>>> import numpy as np
>>> from numpy import linalg as LA
>>> np.set_printoptions(precision=2, suppress=True, linewidth=140)
>>> def tidy(a):
...     return np.round(a, 2) + 0
... 
>>> A = np.loadtxt("w.csv", delimiter=",")
>>> print(A)
[[5. 1. 1.]
 [1. 5. 1.]
 [1. 1. 5.]]
>>> t3 = np.stack([A, 2 * A, A[::-1]])
>>> print(tidy(LA.det(t3)))
[ 112.  896. -112.]
>>> print((t3 @ A.T).shape)
(3, 3, 3)
>>> print(LA.matrix_rank(t3.reshape(3, -1)))
2
>>> print(np.einsum("bij,cij->bc", t3, t3))
[[ 81. 162.  49.]
 [162. 324.  98.]
 [ 49.  98.  81.]]
>>> w, evecs = LA.eigh(A)
>>> print(np.unique(w.round(6) + 0, return_counts=True)[1])
[2 1]
>>> print(tidy(np.abs(evecs[:, -1])))
[0.58 0.58 0.58]
>>> print(tidy(w.sum()), np.trace(A))
15.0 15.0
>>> print(tidy(LA.eigvalsh(A + 4 * np.eye(3))))
[ 8.  8. 11.]
>>> print(tidy(evecs.T @ A @ evecs))
[[4. 0. 0.]
 [0. 4. 0.]
 [0. 0. 7.]]
>>> print(tidy(LA.svd(A, compute_uv=False)))
[7. 4. 4.]
>>> W0 = np.load("arr.npy")
>>> print(W0)
[[1.   0.2  0.04]
 [0.2  1.   0.2 ]
 [0.04 0.2  1.  ]]
>>> # equal to its transpose
>>> w, evecs = LA.eigh(W0)
>>> vec = np.array([0, -1, 0])
>>> print(vec @ W0 @ vec / (vec @ vec), tidy(w[0]), tidy(w[-1]))
1.0 0.74 1.3
>>> print(tidy(evecs * np.maximum(w, 0) @ evecs.T))
[[1.   0.2  0.04]
 [0.2  1.   0.2 ]
 [0.04 0.2  1.  ]]
>>> print(np.abs(W0).sum(axis=1).max(), tidy(np.abs(w).max()))
1.4 1.3
>>> m1 = np.load("dump.npy")
>>> print(m1)
[[0.33 0.5  0.17]
 [0.14 0.86 0.  ]
 [0.57 0.29 0.14]]
>>> u = np.array([-5, -5, 3])
>>> other = m1 + np.outer(u, np.eye(3)[0])
>>> print(tidy(LA.det(other) / LA.det(m1)), tidy(1 + LA.solve(m1, u)[0]))
21.15 21.15
>>> print(LA.matrix_rank(other - m1))
1
>>> print(LA.matrix_rank(LA.inv(other) - LA.inv(m1), tol=1e-8))
1
>>> print(other)
[[-4.67  0.5   0.17]
 [-4.86  0.86  0.  ]
 [ 3.57  0.29  0.14]]
>>> other = m1 / np.sqrt((m1 ** 2).mean(axis=1, keepdims=True))
>>> print(tidy(m1 - m1.mean(axis=1, keepdims=True)))
[[ 0.    0.17 -0.16]
 [-0.19  0.53 -0.33]
 [ 0.24 -0.04 -0.19]]
>>> print(tidy(LA.norm(other, axis=1)))
[1.73 1.73 1.73]
>>> print(LA.matrix_rank(other) == LA.matrix_rank(m1))
True
>>> O, r_ = LA.qr(m1)
>>> print(tidy(O))
[[-0.49 -0.22 -0.84]
 [-0.21 -0.91  0.36]
 [-0.85  0.35  0.4 ]]
>>> print(np.trace(O @ O.T))
3.0
>>> print(tidy(abs(r_[0, 0])), tidy(LA.norm(m1[:, 0])))
0.67 0.67
>>> print(np.allclose(r_.T @ r_, m1.T @ m1))
True
>>> print(tidy(O.T @ O))
[[1. 0. 0.]
 [0. 1. 0.]
 [0. 0. 1.]]
>>> print(tidy(O @ r_))
[[0.33 0.5  0.17]
 [0.14 0.86 0.  ]
 [0.57 0.29 0.14]]
>>> print(tidy(np.abs(np.diag(r_))))
[0.67 0.79 0.09]
>>> print(O.shape, r_.shape)
(3, 3) (3, 3)
>>> vec = np.array([0, 4, -1])
>>> rhs = O @ vec
>>> beta, lr = np.zeros(3), 1 / LA.norm(O, 2) ** 2
>>> for i in range(5):
...     beta -= lr * O.T @ (O @ beta - rhs)
...     if i % 1 == 0: print(i, round(LA.norm(O @ beta - rhs), 2))
... 
0 0.0
1 0.0
2 0.0
3 0.0
4 0.0
>>> print(tidy(LA.cond(O)))
1.0
>>> print(tidy(beta))
[ 0.  4. -1.]
>>> rng = np.random.default_rng(339895)
>>> idx = rng.permutation(3)
>>> other = m1[:, idx] * rng.choice([-1, 1], 3)
>>> print(other)
[[-0.17 -0.5  -0.33]
 [-0.   -0.86 -0.14]
 [-0.14 -0.29 -0.57]]
>>> U, _, Vh = LA.svd(m1.T @ other)
>>> print(idx)
[2 1 0]
>>> print(tidy(U @ Vh))
[[ 0.  0. -1.]
 [ 0. -1.  0.]
 [-1.  0.  0.]]
>>> F = np.load("x.npy")
>>> print(F)
[[-3 -3 -1 -1 -3  0]
 [ 0  3 -2  1 -2 -2]
 [ 0  0 -3  2  2  3]
 [ 0  0  0 -3 -1  2]
 [ 0  0  0  0  2  1]
 [ 0  0  0  0  0 -3]]
>>> # triangular: eigenvalues sit on the diagonal
>>> u = np.array([9, -8, -8, 2, 3, 1])
>>> other = F + np.outer(u, np.eye(6)[2])
>>> print(other)
[[ -3.  -3.   8.  -1.  -3.   0.]
 [  0.   3. -10.   1.  -2.  -2.]
 [  0.   0. -11.   2.   2.   3.]
 [  0.   0.   2.  -3.  -1.   2.]
 [  0.   0.   3.   0.   2.   1.]
 [  0.   0.   1.   0.   0.  -3.]]
>>> print(LA.matrix_rank(LA.inv(other) - LA.inv(F), tol=1e-8))
1
>>> O, evecs = LA.qr(W0[:, :2])[0], LA.qr(W0[:, 2:])[0]
>>> s = LA.svd(O.T @ evecs, compute_uv=False)
>>> print(tidy(np.degrees(np.arccos(s.clip(0, 1)))))
[67.27]
>>> print(tidy(s))
[0.39]
>>> print((s > 0.9).sum())
0
>>> feats = np.load("out8.npy")
>>> print(feats)
[[1.   0.7  0.49 0.34 0.24 0.17]
 [0.7  1.   0.7  0.49 0.34 0.24]
 [0.49 0.7  1.   0.7  0.49 0.34]
 [0.34 0.49 0.7  1.   0.7  0.49]
 [0.24 0.34 0.49 0.7  1.   0.7 ]
 [0.17 0.24 0.34 0.49 0.7  1.  ]]
>>> idx = rng.permutation(6)
>>> print(idx)
[1 2 5 3 0 4]
>>> other = feats[idx][:, idx]
>>> print(tidy(np.sort(np.abs(LA.eigvals(other)))))
[0.19 0.23 0.32 0.57 1.28 3.41]
>>> print(other)
[[1.   0.7  0.24 0.49 0.7  0.34]
 [0.7  1.   0.34 0.7  0.49 0.49]
 [0.24 0.34 1.   0.49 0.17 0.7 ]
 [0.49 0.7  0.49 1.   0.34 0.7 ]
 [0.7  0.49 0.17 0.34 1.   0.24]
 [0.34 0.49 0.7  0.7  0.24 1.  ]]
>>> print(tidy(LA.det(other)), tidy(LA.det(feats[idx])))
0.03 0.03
>>> print(tidy(other @ other))
[[2.39 2.33 1.32 2.06 2.03 1.7 ]
 [2.33 2.58 1.62 2.42 1.88 2.06]
 [1.32 1.62 1.93 1.88 1.01 2.03]
 [2.06 2.42 1.88 2.58 1.62 2.33]
 [2.03 1.88 1.01 1.62 1.93 1.32]
 [1.7  2.06 2.03 2.33 1.32 2.39]]
>>> print(np.allclose(other, other.T))
True
>>> vec = np.ones(6)
>>> for _ in range(4):
...     vec = feats @ vec
...     vec /= LA.norm(vec)
...     print(round(vec @ feats @ vec, 2))
... 
3.41
3.41
3.41
3.41
>>> print(tidy(vec))
[0.34 0.42 0.46 0.46 0.42 0.34]
>>> O, r_ = LA.qr(feats)
>>> print(tidy(O @ r_))
[[1.   0.7  0.49 0.34 0.24 0.17]
 [0.7  1.   0.7  0.49 0.34 0.24]
 [0.49 0.7  1.   0.7  0.49 0.34]
 [0.34 0.49 0.7  1.   0.7  0.49]
 [0.24 0.34 0.49 0.7  1.   0.7 ]
 [0.17 0.24 0.34 0.49 0.7  1.  ]]
>>> print(tidy(abs(r_[0, 0])), tidy(LA.norm(feats[:, 0])))
1.39 1.39
>>> print(tidy(np.abs(np.diag(r_))))
[1.39 0.51 0.5  0.49 0.47 0.42]
>>> print(tidy(O.T @ O))
[[1. 0. 0. 0. 0. 0.]
 [0. 1. 0. 0. 0. 0.]
 [0. 0. 1. 0. 0. 0.]
 [0. 0. 0. 1. 0. 0.]
 [0. 0. 0. 0. 1. 0.]
 [0. 0. 0. 0. 0. 1.]]
>>> mat = np.loadtxt("block14.csv", delimiter=",")
>>> print(mat)
[[0. 0. 0.]
 [0. 0. 0.]
 [0. 0. 0.]
 [2. 2. 0.]
 [2. 2. 2.]
 [2. 0. 0.]
 [0. 0. 0.]
 [4. 2. 0.]
 [4. 4. 2.]
 [0. 0. 0.]
 [0. 0. 0.]
 [0. 0. 0.]
 [4. 2. 0.]
 [0. 0. 0.]
 [0. 0. 0.]
 [0. 0. 0.]
 [0. 0. 0.]
 [6. 4. 2.]
 [2. 0. 0.]
 [0. 0. 0.]
 [4. 4. 2.]
 [0. 0. 0.]]
>>> print(tidy(LA.norm(mat[10] - mat[6])))
0.0
>>> print(tidy(LA.norm(mat, "nuc")))
18.03
>>> print(tidy(LA.norm(mat, 1)), tidy(LA.norm(mat, np.inf)))
30.0 12.0
>>> print(tidy(LA.norm(mat, 2)))
13.59
>>> print(tidy(LA.norm(mat, axis=0)))
[10.77  8.    4.  ]
